$ python -q
>>> import numpy as np
>>> import numpy.linalg as la
>>> np.set_printoptions(precision=2, suppress=True, linewidth=200)
>>> rd = lambda a: np.round(a, 2) + 0
>>> J = np.array([[4.0, 4.0, 0.0], [4.0, -3.0, 4.0], [0.0, 4.0, -2.0]])
>>> left, sig, VT = la.svd(J)
>>> rd(sig)
array([7.38, 6.21, 0.17])
>>> np.argmax(sig[:-1] / (sig[1:] + 1e-6)) + 1
np.int64(2)
>>> M2 = left[:, :2] @ np.diag(sig[:2]) @ VT[:2]
>>> rd(la.norm(J - M2) / la.norm(J))
np.float64(0.02)
>>> [round(float(x), 2) for x in la.svd(J, compute_uv=False)[:3]]
[7.38, 6.21, 0.17]
>>> la.matrix_rank(J, rtol=0.1)
np.int64(2)
>>> round(np.log10(la.cond(J)))
2
>>> np.argsort(-la.norm(J, axis=0).round(6), kind="stable")[:3]
array([1, 0, 2])
>>> la.cond(J) > 100
np.False_
>>> ev, V = la.eigh(J)
>>> rd(la.svd(J, compute_uv=False))
array([7.38, 6.21, 0.17])
>>> rd(ev)
array([-7.38,  0.17,  6.21])
>>> rd(np.abs(V[:, -1]))
array([0.85, 0.47, 0.23])
>>> x = np.array([-2, 0, -1])
>>> y = J @ x
>>> c, lr = np.zeros(3), 1 / la.norm(J, 2) ** 2
>>> for i in range(4):
...     c -= lr * J.T @ (J @ c - y)
...     if i % 1 == 0: print(i, round(la.norm(J @ c - y), 2))
... 
0 3.52
1 1.03
2 0.3
3 0.09
>>> rd(c)
array([-1.94, -0.04, -1.08])
>>> rd(la.cond(J))
np.float64(42.25)
>>> m1 = np.load("m.npy")
>>> m1
array([[ 0. , -1.5,  0.8],
       [ 4.5, -1. ,  7.5],
       [-1.8, -0.9, -0.1],
       [-0.3,  2.1,  0.8],
       [-0.1, -1.3,  0.7],
       [-0.2,  1.1, -0.8],
       [ 0. ,  0. ,  1.7],
       [ 0.8, -1.2,  0.5],
       [-0.9, -0.2, -1.2],
       [ 1.5, -2. , -1.8],
       [ 0.6,  1.7,  0.4],
       [-0.8, -0.5, -1.4],
       [ 0.1, -0.3,  1.9],
       [-0.1,  1. ,  0.1],
       [ 0.4,  0.4,  0. ],
       [ 1.3, -1.6,  0.2],
       [ 0.3,  0.2, -0.4],
       [-0.8, -0.2,  1. ],
       [ 1.7,  0.6,  2.8],
       [-0.8, -1.4,  0.1],
       [-2.5,  0.4,  1.5],
       [ 0.1, -1.1,  0.6]])
>>> x = np.array([-2, 4, 5])
>>> y = m1 @ x
>>> rd(la.lstsq(m1, y)[0])
array([-2.,  4.,  5.])
>>> rd(y)
array([ -2. ,  24.5,  -0.5,  13. ,  -1.5,   0.8,   8.5,  -3.9,  -5. , -20. ,   7.6,  -7.4,   8.1,   4.7,   0.8,  -8. ,  -1.8,   5.8,  13. ,  -3.5,  14.1,  -1.6])
>>> rng = np.random.default_rng(993123)
>>> y = y + 0.02 * rng.normal(size=22)
>>> rd(y)
array([ -2.02,  24.54,  -0.5 ,  12.98,  -1.48,   0.82,   8.5 ,  -3.9 ,  -4.99, -19.98,   7.61,  -7.38,   8.12,   4.72,   0.79,  -8.  ,  -1.81,   5.78,  13.  ,  -3.49,  14.12,  -1.63])
>>> c, *_ = la.lstsq(m1, y)
>>> rd(la.norm(y - m1 @ c))
np.float64(0.08)
>>> rd(m1.T @ (y - m1 @ c))
array([0., 0., 0.])
>>> c.round()
array([-2.,  4.,  5.])
>>> proj = m1 @ la.solve(m1.T @ m1, m1.T)
>>> rd(proj @ m1[:, 0])
array([ 0. ,  4.5, -1.8, -0.3, -0.1, -0.2,  0. ,  0.8, -0.9,  1.5,  0.6, -0.8,  0.1, -0.1,  0.4,  1.3,  0.3, -0.8,  1.7, -0.8, -2.5,  0.1])
>>> rd(la.eigvalsh(proj))
array([0., 0., 0., 0., 0., 0., 0., 0., 0., 0., 0., 0., 0., 0., 0., 0., 0., 0., 0., 1., 1., 1.])
>>> np.allclose(proj @ proj, proj)
True
>>> rd(np.trace(proj))
np.float64(3.0)
>>> rd(np.diag(proj))
array([0.1 , 0.75, 0.18, 0.18, 0.08, 0.05, 0.05, 0.06, 0.03, 0.33, 0.13, 0.04, 0.07, 0.04, 0.01, 0.13, 0.01, 0.07, 0.13, 0.12, 0.39, 0.05])
